>>> import numpy as np
>>> from numpy import linalg as LA
>>> np.set_printoptions(suppress=True, linewidth=160)
>>> A2 = np.array([[1, 1, 0, 2, -2, 2, 1],
...     [-1, 1, 2, 3, 0, -3, 3],
...     [-2, 0, -1, 2, 1, 2, -1],
...     [-3, 0, -3, -3, 2, -1, -1],
...     [-2, -2, -3, 1, 0, 2, -1],
...     [-3, 1, -1, -3, -1, 1, 2],
...     [3, -1, -3, -2, -1, 0, -1]])
>>> m1 = np.tril(A2)
>>> m1
array([[ 1,  0,  0,  0,  0,  0,  0],
       [-1,  1,  0,  0,  0,  0,  0],
       [-2,  0, -1,  0,  0,  0,  0],
       [-3,  0, -3, -3,  0,  0,  0],
       [-2, -2, -3,  1,  0,  0,  0],
       [-3,  1, -1, -3, -1,  1,  0],
       [ 3, -1, -3, -2, -1,  0, -1]])
>>> np.argsort(-LA.norm(m1, axis=0).round(6), kind="stable")[:3]
array([0, 2, 3])
>>> print(LA.matrix_rank(m1, rtol=0.1))
5
>>> rng = np.random.default_rng(21)
>>> idx = rng.permutation(7)
>>> idx
array([0, 4, 1, 5, 3, 6, 2])
>>> A2 = m1[idx][:, idx]
>>> print(np.round(LA.det(A2), 3), np.round(LA.det(m1[idx]), 3))
-0.0 -0.0
>>> np.round(np.sort(np.abs(LA.eigvals(A2))), 3)
array([0., 1., 1., 1., 1., 1., 3.])
>>> print(np.trace(A2))
-2
>>> U, sig, Vt = LA.svd(m1)
>>> V = Vt[:(sig > 1e-8).sum()]
>>> vec = m1[3] + 3 * m1[6] + rng.integers(2) * np.eye(7)[5]
>>> vec
array([  6.,  -3., -12.,  -9.,  -3.,   0.,  -3.])
>>> np.allclose(V.T @ V @ vec, vec)
True
>>> np.round(np.diag(V.T @ V), 3)
array([1.   , 1.   , 1.   , 1.   , 0.667, 0.667, 0.667])
>>> W1 = np.array([[3, 3, 1, 1],
...     [0, 0, 1, 2],
...     [1, 3, 3, 0],
...     [0, 3, 3, 1],
...     [3, 0, 1, 3],
...     [2, 0, 3, 1],
...     [2, 2, 2, 1]])
>>> beta = np.array([4, -5, -2, -2])
>>> act = np.maximum(m1 @ W1 + beta, 0)
>>> act
array([[7, 0, 0, 0],
       [1, 0, 0, 0],
       [0, 0, 0, 0],
       [0, 0, 0, 0],
       [0, 0, 0, 0],
       [0, 0, 0, 0],
       [5, 0, 0, 0]])
>>> C = np.array([[1, 0], [-1, -2], [-2, -1], [0, 1]])
>>> print((act @ C).round(6).argmax(axis=1))
[0 0 0 0 0 0 0]
>>> J = np.loadtxt("run5.csv", delimiter=",")
>>> J
array([[ 5.268, -5.978, -2.621, -2.238,  4.88 ,  0.886, -0.174],
       [-4.192,  0.178,  0.161, -1.195,  3.235, -6.886,  4.802],
       [ 6.138,  3.6  ,  2.729, -1.759, -5.193, -3.353, -0.783],
       [-0.089, -7.459,  0.974, -0.561, -2.344,  3.364,  5.127],
       [ 2.086, -7.546, -3.248, -5.187,  0.377,  0.761,  0.722],
       [-2.058, -3.825,  3.665, -1.364, -3.926, -0.333,  7.093],
       [ 3.528, -6.841, -2.8  ,  1.83 , -2.814, -1.17 , -4.502],
       [ 4.645, -0.424,  6.995,  3.696, -2.508,  2.295, -2.025],
       [ 4.769,  4.657,  0.268, -1.339, -5.267, -4.111, -3.009],
       [-2.029, -0.46 , -8.084,  0.544, -1.202, -3.561,  3.988],
       [-4.91 ,  6.27 ,  0.649, -1.852,  1.47 ,  5.405,  1.166],
       [-9.599, -1.758,  1.246,  0.775,  0.383, -0.955,  1.249],
       [ 1.776,  3.743,  2.262, -7.27 ,  0.501, -4.843, -1.073],
       [ 3.746, -2.478, -1.591, -3.738,  1.06 , -7.414, -2.689],
       [ 1.732,  2.547,  2.153,  7.987, -3.582, -2.216,  2.085],
       [ 0.886,  1.963,  0.9  ,  5.88 ,  5.744,  2.767, -4.397],
       [ 1.135,  4.924, -2.921, -2.43 , -4.105,  2.163,  6.205],
       [-7.164, -2.424,  3.366,  4.583,  2.362,  0.071, -2.209],
       [-5.85 ,  0.984,  2.804, -5.598, -4.128,  2.696, -1.14 ],
       [ 8.946, -3.474, -2.324,  0.653,  0.994, -0.345, -0.986],
       [ 0.571, -1.077, -1.795, -1.487, -4.663, -7.481, -3.92 ],
       [-1.555,  0.422,  4.592,  2.218,  6.685, -4.317, -2.84 ],
       [-6.56 ,  0.083, -2.519, -1.611,  3.2  ,  4.726, -3.93 ],
       [-4.207, -1.401,  1.627,  3.528,  7.324, -3.36 , -0.568],
       [-2.887,  7.57 ,  2.696,  1.942, -0.012, -1.884,  4.446],
       [ 2.863,  7.557,  1.086, -3.03 ,  4.37 , -0.706, -2.177],
       [ 0.508, -1.686, -2.331,  8.188, -3.923,  0.738,  2.914],
       [ 1.163, -6.265, -0.635, -1.731, -5.666, -4.766,  1.086],
       [ 3.925, -3.412,  7.567,  2.336, -2.071,  1.595, -1.842],
       [-2.372, -5.602, -3.239, -6.576, -2.771, -0.302, -1.22 ]])
>>> Xs = J - J.mean(axis=0)
>>> U, sig, Vt = LA.svd(Xs, full_matrices=False)
>>> print(np.round(np.abs(Vt[-1]), 3))
[0.279 0.139 0.429 0.225 0.448 0.064 0.681]
>>> (np.sign(U[:, 0]) == np.sign(U[0, 0])).astype(int)
array([1, 0, 1, 1, 1, 1, 1, 1, 1, 1, 0, 0, 1, 1, 0, 0, 0, 0, 0, 1, 1, 0, 0, 0, 0, 0, 1, 1, 1, 1])
>>> print(np.abs(U[:, 0]).argmax())
10
>>> np.round(Xs.mean(axis=0), 3) + 0
array([0., 0., 0., 0., 0., 0., 0.])
>>> sig.round(3)
array([26.523, 23.587, 22.097, 20.88 , 17.721, 16.207, 13.71 ])
